>>> import numpy as np
>>> from numpy import linalg as LA
>>> np.set_printoptions(precision=1, suppress=True, linewidth=160, floatmode="fixed")
>>> def tidy(a):
...     return np.round(a, 1) + 0
... 
>>> data = np.load("case8.npy")
>>> data
array([[-1, -1,  2],
       [-2, -1,  3],
       [-2, -3,  3],
       [-4, -1,  4],
       [-2, -1,  3],
       [-1,  1,  3],
       [ 1,  1,  5],
       [ 0,  1,  4],
       [ 2,  2,  5],
       [ 1,  3,  5],
       [ 1,  2,  4],
       [ 1,  4,  4],
       [ 2,  6,  3],
       [ 1,  6,  3],
       [ 2,  6,  1],
       [ 1,  4,  3],
       [ 1,  6,  3],
       [ 0,  4,  5],
       [ 0,  5,  6],
       [ 2,  3,  5],
       [ 3,  3,  5],
       [ 1,  1,  3]])
>>> out = np.c_[data[:, :2] @ np.array([[-1, 2], [2, 2]]), np.array([-1, -1, -1, 1, -1, 0, -2, -1, 1, 0, -2, -1, 1, -1, -1, -2, 2, 2, -1, 0, -2, -2])]
>>> out
array([[ -1,  -4,  -1],
       [  0,  -6,  -1],
       [ -4, -10,  -1],
       [  2, -10,   1],
       [  0,  -6,  -1],
       [  3,   0,   0],
       [  1,   4,  -2],
       [  2,   2,  -1],
       [  2,   8,   1],
       [  5,   8,   0],
       [  3,   6,  -2],
       [  7,  10,  -1],
       [ 10,  16,   1],
       [ 11,  14,  -1],
       [ 10,  16,  -1],
       [  7,  10,  -2],
       [ 11,  14,   2],
       [  8,   8,   2],
       [ 10,  10,  -1],
       [  4,  10,   0],
       [  3,  12,  -2],
       [  1,   4,  -2]])
>>> LA.matrix_rank(np.c_[data, out])
np.int64(4)
>>> J = np.loadtxt("run12.csv", delimiter=",")
>>> tidy(J)
array([[0.1, 0.2, 0.2, 0.0, 0.0],
       [0.2, 0.3, 0.4, 0.1, 0.1],
       [0.2, 0.4, 0.6, 0.1, 0.1],
       [0.0, 0.1, 0.1, 0.0, 0.0],
       [0.0, 0.1, 0.1, 0.0, 0.0]])
>>> tidy(LA.det(J))
np.float64(0.0)
>>> np.allclose(J @ J.T, J.T @ J)
True
>>> tidy(np.abs(LA.eigvals(J)).max())
np.float64(1.0)
>>> tidy((J + J.T) / 2)
array([[0.1, 0.2, 0.2, 0.0, 0.0],
       [0.2, 0.3, 0.4, 0.1, 0.1],
       [0.2, 0.4, 0.6, 0.1, 0.1],
       [0.0, 0.1, 0.1, 0.0, 0.0],
       [0.0, 0.1, 0.1, 0.0, 0.0]])
>>> tidy(J @ J)
array([[0.1, 0.2, 0.2, 0.0, 0.0],
       [0.2, 0.3, 0.4, 0.1, 0.1],
       [0.2, 0.4, 0.6, 0.1, 0.1],
       [0.0, 0.1, 0.1, 0.0, 0.0],
       [0.0, 0.1, 0.1, 0.0, 0.0]])
